$ python3 -q
>>> import numpy as np
>>> np.set_printoptions(precision=3, suppress=True, linewidth=160)
>>> F = np.load("out15.npy")
>>> F
array([[ 0,  3,  1,  3,  0, -1,  0, -1,  1],
       [ 2,  5,  3,  5,  2,  1,  2,  1,  3],
       [-6, -3, -5, -3, -6, -7, -6, -7, -5]])
>>> np.argsort(-np.linalg.norm(F, axis=0).round(6), kind="stable")[:3]
array([5, 7, 1])
>>> np.linalg.cond(F) > 100
np.True_
>>> np.abs(np.diag(np.linalg.qr(F)[1])) > 1e-9
array([ True,  True, False])
>>> np.unique(F.round(6), axis=0).shape
(3, 9)
>>> round(float(np.trace(np.linalg.pinv(F) @ F)), 3)
2.0
>>> np.allclose(F[:-1].T @ np.linalg.lstsq(F[:-1].T, F[-1])[0], F[-1])
True
>>> np.round(F @ np.linalg.pinv(F) @ F, 3) + 0
array([[ 0.,  3.,  1.,  3.,  0., -1.,  0., -1.,  1.],
       [ 2.,  5.,  3.,  5.,  2.,  1.,  2.,  1.,  3.],
       [-6., -3., -5., -3., -6., -7., -6., -7., -5.]])
>>> r = np.linalg.matrix_rank(F)
>>> r
np.int64(2)
>>> N = np.linalg.svd(F)[2][r:].T
>>> np.round(F @ N, 3) + 0
array([[0., 0., 0., 0., 0., 0., 0.],
       [0., 0., 0., 0., 0., 0., 0.],
       [0., 0., 0., 0., 0., 0., 0.]])
>>> [int(np.linalg.matrix_rank(F[:, :j + 1])) for j in range(9)]
[1, 2, 2, 2, 2, 2, 2, 2, 2]
>>> [int(np.linalg.matrix_rank(np.delete(F, i, axis=0))) for i in range(3)]
[2, 2, 2]
>>> N.shape
(9, 7)
>>> np.allclose(F @ N, 0)
True
>>> [int(np.linalg.matrix_rank(F[:i])) for i in range(1, len(F) + 1)]
[1, 2, 2]
>>> M2 = F / np.sqrt((F ** 2).mean(axis=1, keepdims=True))
>>> np.linalg.matrix_rank(M2) == np.linalg.matrix_rank(F)
np.True_
>>> M2[0]
array([ 0.   ,  1.919,  0.64 ,  1.919,  0.   , -0.64 ,  0.   , -0.64 ,  0.64 ])
>>> F - F.mean(axis=1, keepdims=True)
array([[-0.667,  2.333,  0.333,  2.333, -0.667, -1.667, -0.667, -1.667,  0.333],
       [-0.667,  2.333,  0.333,  2.333, -0.667, -1.667, -0.667, -1.667,  0.333],
       [-0.667,  2.333,  0.333,  2.333, -0.667, -1.667, -0.667, -1.667,  0.333]])
>>> np.linalg.norm(M2, axis=1)
array([3., 3., 3.])
>>> np.linalg.matrix_rank(F - F.mean(axis=1, keepdims=True))
np.int64(1)
>>> left, sv, Vt = np.linalg.svd(F)
>>> sv.round(3) + 0
array([18.066,  7.185,  0.   ])
>>> np.argmax(sv[:-1] / (sv[1:] + 1e-6)) + 1
np.int64(2)
>>> M2 = left[:, :2] @ np.diag(sv[:2]) @ Vt[:2]
>>> np.linalg.matrix_rank(M2)
np.int64(2)
>>> M2.round(3) + 0
array([[ 0.,  3.,  1.,  3.,  0., -1.,  0., -1.,  1.],
       [ 2.,  5.,  3.,  5.,  2.,  1.,  2.,  1.,  3.],
       [-6., -3., -5., -3., -6., -7., -6., -7., -5.]])
>>> round(np.abs(F - M2).max(), 3)
np.float64(0.0)
>>> np.linalg.matrix_rank(F, rtol=0.05)
np.int64(2)
>>> feats = np.load("mat.npy")
>>> feats
array([[ 5.,  7.,  0.,  0.,  0.,  0.,  0.],
       [ 5.,  9.,  0.,  0.,  0.,  0.,  0.],
       [ 0.,  0., -7., -9.,  4., -4., -8.],
       [ 0.,  0.,  1., -6.,  4., -2.,  3.],
       [ 0.,  0.,  3.,  6., -2., -5., -2.],
       [ 0.,  0., -7.,  0., -9.,  1.,  2.],
       [ 0.,  0.,  9., -3.,  5., -1., -4.]])
>>> np.round(np.linalg.norm(feats[1], 1), 3), np.round(np.linalg.norm(feats[1], np.inf), 3)
(np.float64(14.0), np.float64(9.0))
>>> np.round(np.linalg.norm(feats, 2), 3)
np.float64(16.929)
>>> np.linalg.norm(feats, axis=1)
array([ 8.602, 10.296, 15.033,  8.124,  8.832, 11.619, 11.489])
>>> np.round(np.linalg.norm(feats, 1), 3), round(float(np.linalg.norm(feats, np.inf)), 3)
(np.float64(27.0), 32.0)
>>> O, R = np.linalg.qr(feats)
>>> np.round(O @ R, 3) + 0
array([[ 5.,  7.,  0.,  0.,  0.,  0.,  0.],
       [ 5.,  9.,  0.,  0.,  0.,  0.,  0.],
       [ 0.,  0., -7., -9.,  4., -4., -8.],
       [ 0.,  0.,  1., -6.,  4., -2.,  3.],
       [ 0.,  0.,  3.,  6., -2., -5., -2.],
       [ 0.,  0., -7.,  0., -9.,  1.,  2.],
       [ 0.,  0.,  9., -3.,  5., -1., -4.]])
>>> round(np.trace(O @ O.T), 3)
np.float64(7.0)
>>> W = np.array([[-3, 2], [0, 3], [-1, 1], [2, 1], [1, 3], [-3, 2], [0, 0]])
>>> b = np.array([7, 3])
>>> hid = np.maximum(feats @ W + b, 0)
>>> (hid > 0).astype(int)
array([[0, 1],
       [0, 1],
       [1, 0],
       [1, 1],
       [1, 0],
       [1, 0],
       [0, 1]])
>>> np.linalg.matrix_rank(hid)
np.int64(2)
>>> basis = np.array([[3, 2], [-5, -5]])
>>> (hid @ basis).round(6).argmax(axis=1)
array([0, 0, 0, 0, 0, 0, 0])
>>> W @ basis
array([[-19, -16],
       [-15, -15],
       [ -8,  -7],
       [  1,  -1],
       [-12, -13],
       [-19, -16],
       [  0,   0]])
>>> M2 = np.linalg.inv(feats)
>>> np.round(feats @ M2, 3) + 0
array([[1., 0., 0., 0., 0., 0., 0.],
       [0., 1., 0., 0., 0., 0., 0.],
       [0., 0., 1., 0., 0., 0., 0.],
       [0., 0., 0., 1., 0., 0., 0.],
       [0., 0., 0., 0., 1., 0., 0.],
       [0., 0., 0., 0., 0., 1., 0.],
       [0., 0., 0., 0., 0., 0., 1.]])
>>> np.linalg.det(feats) * M2
array([[ 389313., -302799.,       0.,       0.,       0.,       0.,       0.],
       [-216285.,  216285.,       0.,       0.,       0.,       0.,       0.],
       [      0.,       0.,  -17430.,    7500.,    5520.,   21210.,   48330.],
       [     -0.,      -0.,   -5880.,  -28740.,   15760.,  -39750.,  -37550.],
       [     -0.,      -0.,    7200.,    -120.,  -10470.,  -66090.,  -42300.],
       [     -0.,      -0.,  -11190.,  -50280.,  -61230.,   -7230.,   11670.],
       [      0.,       0.,  -23010.,   50850.,    2820.,   -3270.,  -27030.]])
>>> np.round(np.linalg.slogdet(feats)[0], 3)
np.float64(1.0)
>>> np.allclose(M2, feats.T)
False
>>> np.round(np.linalg.inv(M2), 3) + 0
array([[ 5.,  7.,  0.,  0.,  0.,  0.,  0.],
       [ 5.,  9.,  0.,  0.,  0.,  0.,  0.],
       [ 0.,  0., -7., -9.,  4., -4., -8.],
       [ 0.,  0.,  1., -6.,  4., -2.,  3.],
       [ 0.,  0.,  3.,  6., -2., -5., -2.],
       [ 0.,  0., -7.,  0., -9.,  1.,  2.],
       [ 0.,  0.,  9., -3.,  5., -1., -4.]])
>>> (np.abs(M2) > 1e-9).astype(int)
array([[1, 1, 0, 0, 0, 0, 0],
       [1, 1, 0, 0, 0, 0, 0],
       [0, 0, 1, 1, 1, 1, 1],
       [0, 0, 1, 1, 1, 1, 1],
       [0, 0, 1, 1, 1, 1, 1],
       [0, 0, 1, 1, 1, 1, 1],
       [0, 0, 1, 1, 1, 1, 1]])
